$ ipython --no-banner

In [1]: import numpy as np

In [2]: from numpy import linalg as LA

In [3]: np.set_printoptions(precision=1, suppress=True, linewidth=200, legacy="1.25")

In [4]: rd = lambda a: np.round(a, 1) + 0

In [5]: th = np.deg2rad(60)

In [6]: data = np.eye(6)

In [7]: data[np.ix_([2, 1], [2, 1])] = [[np.cos(th), -np.sin(th)], [np.sin(th), np.cos(th)]]

In [8]: rd(data)
Out[8]: 
array([[ 1. ,  0. ,  0. ,  0. ,  0. ,  0. ],
       [ 0. ,  0.5,  0.9,  0. ,  0. ,  0. ],
       [ 0. , -0.9,  0.5,  0. ,  0. ,  0. ],
       [ 0. ,  0. ,  0. ,  1. ,  0. ,  0. ],
       [ 0. ,  0. ,  0. ,  0. ,  1. ,  0. ],
       [ 0. ,  0. ,  0. ,  0. ,  0. ,  1. ]])

In [9]: x0 = np.array([7, -3, 3, -2, -4, -9])

In [10]: target = data @ x0

In [11]: rd(target)
Out[11]: array([ 7. ,  1.1,  4.1, -2. , -4. , -9. ])

In [12]: rd(LA.solve(data, data[:, 4]))
Out[12]: array([0., 0., 0., 0., 1., 0.])

In [13]: rd(LA.solve(data.T, data[2]))
Out[13]: array([0., 0., 1., 0., 0., 0.])

In [14]: np.abs(data).max()
Out[14]: 1.0

In [15]: data.shape
Out[15]: (6, 6)

In [16]: rd(data.mean(axis=0))
Out[16]: array([ 0.2, -0.1,  0.2,  0.2,  0.2,  0.2])

In [17]: u = np.array([0, -1, 1, 0, 1, 1])

In [18]: M2 = data + np.outer(u, np.eye(6)[0])

In [19]: rd(LA.det(M2) / LA.det(data)), rd(1 + LA.solve(data, u)[0])
Out[19]: (1.0, 1.0)

In [20]: rd(M2)
Out[20]: 
array([[ 1. ,  0. ,  0. ,  0. ,  0. ,  0. ],
       [-1. ,  0.5,  0.9,  0. ,  0. ,  0. ],
       [ 1. , -0.9,  0.5,  0. ,  0. ,  0. ],
       [ 0. ,  0. ,  0. ,  1. ,  0. ,  0. ],
       [ 1. ,  0. ,  0. ,  0. ,  1. ,  0. ],
       [ 1. ,  0. ,  0. ,  0. ,  0. ,  1. ]])

In [21]: LA.matrix_rank(M2 - data)
Out[21]: 1

In [22]: x0 = np.array([3, 0, 2, 2, 1, 0])

In [23]: rd(data.T @ (data @ x0))
Out[23]: array([3., 0., 2., 2., 1., 0.])

In [24]: rd(np.sort(np.abs(np.degrees(np.angle(LA.eigvals(data))))))
Out[24]: array([ 0.,  0.,  0.,  0., 60., 60.])

In [25]: rd(LA.inv(data))
Out[25]: 
array([[ 1. ,  0. ,  0. ,  0. ,  0. ,  0. ],
       [ 0. ,  0.5, -0.9,  0. ,  0. ,  0. ],
       [ 0. ,  0.9,  0.5,  0. ,  0. ,  0. ],
       [ 0. ,  0. ,  0. ,  1. ,  0. ,  0. ],
       [ 0. ,  0. ,  0. ,  0. ,  1. ,  0. ],
       [ 0. ,  0. ,  0. ,  0. ,  0. ,  1. ]])

In [26]: mat = np.load("sample5.npy")

In [27]: rd(mat)
Out[27]: 
array([[ -7.8, -23.4,   5.8, -21.4,   5.8, -11.8],
       [ -6.8, -20.7,   4.9, -18.8,   5.1, -11. ],
       [ -4.9, -15.5,   3.2, -13.8,   3.7,  -9.1],
       [ -2.6,  -8.9,   1.2,  -7.6,   2.1,  -6.5],
       [ -0.3,  -1.6,  -0.4,  -0.9,   0.5,  -2.3],
       [ -0.2,  -1.3,  -0.4,  -0.6,   0.5,  -2. ],
       [ -0.2,  -0.9,  -0.4,  -0.4,   0.4,  -1.7],
       [  0. ,   0. ,   0. ,   0. ,   0. ,   0. ],
       [  0. ,   0. ,   0.1,  -0.1,  -0.1,   0.2],
       [  0. ,   0. ,   0.2,  -0.2,  -0.2,   0.3],
       [  0. ,  -0.2,   0.3,  -0.5,  -0.5,   0.4],
       [  0.8,  -0.1,   0.1,  -1. ,  -2.6,   0.1],
       [  1. ,   0. ,   0. ,  -1. ,  -3.1,   0. ],
       [  4.5,   3.5,  -2.8,   1.9,  -8.9,  -2.1],
       [  5.4,   4.7,  -3.7,   2.9, -10.3,  -2.7]])

In [28]: r = LA.matrix_rank(mat)

In [29]: r
Out[29]: 3

In [30]: null = LA.svd(mat)[2][r:].T

In [31]: [int(LA.matrix_rank(mat[:, :j + 1])) for j in range(6)]
Out[31]: [1, 2, 3, 3, 3, 3]

In [32]: rd(null @ null.T)
Out[32]: 
array([[ 0.8, -0.1,  0.1, -0.1,  0.3,  0.1],
       [-0.1,  0.6,  0.1, -0.4,  0.1, -0.2],
       [ 0.1,  0.1,  0.8,  0.2,  0. , -0.3],
       [-0.1, -0.4,  0.2,  0.5, -0.2,  0. ],
       [ 0.3,  0.1,  0. , -0.2,  0.2,  0. ],
       [ 0.1, -0.2, -0.3,  0. ,  0. ,  0.2]])

In [33]: np.allclose(mat @ null, 0)
Out[33]: True

In [34]: gram = mat.T @ mat

In [35]: rd(np.diag(gram))
Out[35]: array([ 188.4, 1335.6,   91.1, 1076.2,  279.4,  409.4])

In [36]: rd(LA.svd(mat, compute_uv=False) ** 2)
Out[36]: array([3120.1,  242.6,   17.3,    0. ,    0. ,    0. ])

In [37]: feats = np.array([[0, 0, 0, 0, 0],
    ...:     [0, 0, 1, 0, 1],
    ...:     [0, 1, 0, 0, 1],
    ...:     [0, 0, 0, 0, 0],
    ...:     [0, 1, 1, 0, 0]])

In [38]: feats
Out[38]: 
array([[0, 0, 0, 0, 0],
       [0, 0, 1, 0, 1],
       [0, 1, 0, 0, 1],
       [0, 0, 0, 0, 0],
       [0, 1, 1, 0, 0]])

In [39]: w, evecs = LA.eigh(feats)

In [40]: rd(w)
Out[40]: array([-1., -1.,  0.,  0.,  2.])

In [41]: rd(LA.eigvalsh(feats @ feats))
Out[41]: array([0., 0., 1., 1., 4.])

In [42]: (w > 1e-8).sum(), (w < -1e-8).sum()
Out[42]: (1, 2)

In [43]: rd(np.abs(evecs[:, -1]))
Out[43]: array([0. , 0.6, 0.6, 0. , 0.6])

In [44]: np.abs(evecs[:, -1]).round(6).argmax()
Out[44]: 1

In [45]: rd(evecs.T @ feats @ evecs)
Out[45]: 
array([[-1.,  0.,  0.,  0.,  0.],
       [ 0., -1.,  0.,  0.,  0.],
       [ 0.,  0.,  0.,  0.,  0.],
       [ 0.,  0.,  0.,  0.,  0.],
       [ 0.,  0.,  0.,  0.,  2.]])

In [46]: r = LA.matrix_rank(feats)

In [47]: r
Out[47]: 3

In [48]: null = LA.svd(feats)[2][r:].T

In [49]: np.allclose(feats @ null, 0)
Out[49]: True

In [50]: null.shape
Out[50]: (5, 2)

In [51]: x0 = np.array([-1, 0, 0, 1, 1])

In [52]: h1 = np.maximum(feats @ x0, 0)

In [53]: np.maximum(feats @ (3 * x0), 0)
Out[53]: array([0, 3, 3, 0, 0])

In [54]: h1
Out[54]: array([0, 1, 1, 0, 0])

In [55]: np.flatnonzero(h1 > 1e-9)
Out[55]: array([1, 2])

In [56]: feats * (h1 > 1e-9)[:, None]
Out[56]: 
array([[0, 0, 0, 0, 0],
       [0, 0, 1, 0, 1],
       [0, 1, 0, 0, 1],
       [0, 0, 0, 0, 0],
       [0, 0, 0, 0, 0]])

In [57]: np.maximum(feats @ x0, 0) - np.maximum(-feats @ x0, 0)
Out[57]: array([0, 1, 1, 0, 0])

In [58]: feats.T @ h1
Out[58]: array([0, 1, 1, 0, 2])

In [59]: np.argsort(-LA.norm(feats, axis=0).round(6), kind="stable")[:3]
Out[59]: array([1, 2, 4])

In [60]: LA.cond(feats) > 100
Out[60]: True

In [61]: [round(float(x), 1) for x in LA.svd(feats, compute_uv=False)[:3]]
Out[61]: [2.0, 1.0, 1.0]

In [62]: rd(LA.norm(feats, 2) / LA.norm(feats))
Out[62]: 0.8

In [63]: X = np.load("mat.npy")

In [64]: X
Out[64]: 
array([[ 4, -1,  8,  8],
       [-2, -1, -2, -2],
       [ 4, -1,  8,  8],
       [ 4, -7, -7, -8],
       [ 5,  4,  8,  4]])

In [65]: U, sig, VT = LA.svd(feats)

In [66]: evecs = VT[:(sig > 1e-8).sum()]

In [67]: rng = np.random.default_rng(4420)

In [68]: x0 = feats[0] + 3 * feats[1] + rng.integers(2) * np.eye(5)[0]

In [69]: x0
Out[69]: array([0., 0., 3., 0., 3.])

In [70]: rd(np.diag(evecs.T @ evecs))
Out[70]: array([0., 1., 1., 0., 1.])

In [71]: LA.matrix_rank(np.vstack([feats, x0]))
Out[71]: 3

In [72]: rd(LA.norm(x0 - evecs.T @ evecs @ x0))
Out[72]: 0.0

In [73]: np.allclose(evecs.T @ evecs @ x0, x0)
Out[73]: True

In [74]: idx = rng.permutation(5)

In [75]: idx
Out[75]: array([3, 4, 0, 1, 2])

In [76]: M2 = feats[idx][:, idx]

In [77]: rd(np.sort(np.abs(LA.eigvals(M2))))
Out[77]: array([0., 0., 1., 1., 2.])

In [78]: np.trace(M2)
Out[78]: 0

In [79]: np.allclose(M2, feats)
Out[79]: False

In [80]: np.diag(M2)
Out[80]: array([0, 0, 0, 0, 0])

In [81]: x0 = np.array([0, -8, 5, -1])

In [82]: target = X @ x0

In [83]: rd(LA.pinv(X) @ X)
Out[83]: 
array([[1., 0., 0., 0.],
       [0., 1., 0., 0.],
       [0., 0., 1., 0.],
       [0., 0., 0., 1.]])

In [84]: rd(LA.lstsq(X, target)[0])
Out[84]: array([ 0., -8.,  5., -1.])

In [85]: rd(LA.solve(X.T @ X, X.T @ target))
Out[85]: array([ 0., -8.,  5., -1.])

In [86]: target
Out[86]: array([40,  0, 40, 29,  4])

In [87]: target = target + 0.3 * rng.normal(size=5)

In [88]: rd(target)
Out[88]: array([39.6, -0.8, 40.6, 28.4,  4.4])

In [89]: b, *_ = LA.lstsq(X, target)

In [90]: b.round()
Out[90]: array([ 0., -8.,  4., -1.])

In [91]: rd(LA.norm(target - X @ b))
Out[91]: 0.6

In [92]: rd(b)
Out[92]: array([ 0.3, -7.7,  4.5, -0.6])

In [93]: rd(X.T @ (target - X @ b))
Out[93]: array([0., 0., 0., 0.])

In [94]: Q, Rm = LA.qr(X)

In [95]: rd(np.trace(Q @ Q.T))
Out[95]: 4.0

In [96]: np.allclose(Rm.T @ Rm, X.T @ X)
Out[96]: True

In [97]: rd(abs(Rm[0, 0])), rd(LA.norm(X[:, 0]))
Out[97]: (8.8, 8.8)

In [98]: M2 = X[0, 0] * X[1:] - np.outer(X[1:, 0], X[0])

In [99]: M2
Out[99]: 
array([[  0,  -6,   8,   8],
       [  0,   0,   0,   0],
       [  0, -24, -60, -64],
       [  0,  21,  -8, -24]])

In [100]: np.flatnonzero(~M2.round(6).any(axis=1))
Out[100]: array([1])

In [101]: M = np.load("x.npy")

In [102]: M
Out[102]: 
array([[ 0.4,  0.1, -1.2, -0.5, -0.6],
       [ 0. ,  0.5,  0.7, -0.4,  0.5],
       [-0.4,  0.3,  1.3,  0.3,  0.8],
       [-0.1,  0.2,  0.8,  0.4,  1.1],
       [ 0.1,  0.1,  0.3, -0.3,  0.9],
       [ 0.1, -0.1,  0.2,  0.1, -0.3],
       [-0.1,  0.1,  0. ,  0.1, -0.5],
       [-0.3, -0.1, -0.3,  0.5, -1.3]])

In [103]: W = np.array([[4, 7, 6, 6, 8],
     ...:     [1, 4, 5, 8, 3],
     ...:     [5, 1, 0, 1, 8],
     ...:     [6, 1, 3, 8, 7],
     ...:     [3, 9, 8, 2, 5]])

In [104]: b = np.array([-2, -3, 0, 0, -1])

In [105]: hid = np.maximum(M @ W + b, 0)

In [106]: LA.matrix_rank(hid)
Out[106]: 5

In [107]: basis = np.array([[-1, 3, -2], [-3, 2, 2], [-3, -2, -2], [-3, -2, -3], [2, -1, -2]])

In [108]: rd(hid @ basis)
Out[108]: 
array([[  0. ,   0. ,   0. ],
       [-24.3, -10.5, -24.3],
       [-28.7,  -6. , -61.5],
       [-57.9,  -9.8, -68. ],
       [-35.2,  -6.8, -17.3],
       [  0. ,  -0.7,  -1.2],
       [  0. ,   0. ,   0. ],
       [  0. ,   0. ,   0. ]])

In [109]: rd(LA.svd(M, compute_uv=False))
Out[109]: array([3. , 1.5, 0.7, 0.3, 0.2])

In [110]: rd(LA.norm(M))
Out[110]: 3.4

In [111]: u, g = M[1], M[2]

In [112]: rd(u @ u)
Out[112]: 1.2

In [113]: rd(u @ g)
Out[113]: 1.3

In [114]: p = (u @ g) / (u @ u) * u

In [115]: rd((g - p) @ u)
Out[115]: 0.0

In [116]: LA.matrix_rank(np.outer(u, g))
Out[116]: 1

In [117]: rd(LA.norm(u + g) ** 2 + LA.norm(u - g) ** 2)
Out[117]: 7.6

In [118]: M2 = np.array([[2, 2], [3, 3]])

In [119]: basis = np.array([[1, -1, -1], [-3, 3, 3], [2, -2, -3]])

In [120]: W0 = np.kron(M2, basis)

In [121]: W0
Out[121]: 
array([[ 2, -2, -2,  2, -2, -2],
       [-6,  6,  6, -6,  6,  6],
       [ 4, -4, -6,  4, -4, -6],
       [ 3, -3, -3,  3, -3, -3],
       [-9,  9,  9, -9,  9,  9],
       [ 6, -6, -9,  6, -6, -9]])

In [122]: U, sig, VT = LA.svd(W0)

In [123]: rd(sig)
Out[123]: array([34.8,  3.3,  0. ,  0. ,  0. ,  0. ])

In [124]: M2 = U[:, :2] @ np.diag(sig[:2]) @ VT[:2]

In [125]: rd(LA.norm(W0 - M2) / LA.norm(W0))
Out[125]: 0.0

In [126]: rd(np.abs(W0 - M2).max())
Out[126]: 0.0

In [127]: K = np.load("layer3.npy")

In [128]: K
Out[128]: 
array([[12.,  9., -3., -3.],
       [ 9., 12., -3., -3.],
       [-3., -3.,  4.,  1.],
       [-3., -3.,  1.,  4.]])

In [129]: u = np.array([3, 2, 1])

In [130]: np.correlate(K[2], K[0], "full")
Out[130]: array([  9.,  18., -30., -78.,  -3.,  57.,  12.])

In [131]: np.array([np.convolve(row, u, "same") for row in K])
Out[131]: 
array([[ 51.,  21.,  -6.,  -9.],
       [ 54.,  24.,  -3.,  -9.],
       [-15.,   3.,   8.,   6.],
       [-15.,  -6.,  11.,   9.]])

In [132]: np.convolve(K[2], u)
Out[132]: array([ -9., -15.,   3.,   8.,   6.,   1.])

In [133]: np.cross(K[2, :3], K[0, :3])
Out[133]: array([-27.,  39.,   9.])

In [134]: J = np.load("case3.npy")

In [135]: J
Out[135]: 
array([[0., 2., 0.],
       [2., 0., 0.],
       [0., 0., 0.]])

In [136]: rd(LA.norm(J, axis=0))
Out[136]: array([2., 2., 0.])

In [137]: np.einsum("ii->", J)
Out[137]: 0.0

In [138]: rd(LA.eigvals(J))
Out[138]: array([ 2., -2.,  0.])

In [139]: rd(LA.det(2 * J)), rd(LA.det(J))
Out[139]: (0.0, 0.0)

In [140]: np.einsum("ij,ji->", J, J)
Out[140]: 8.0
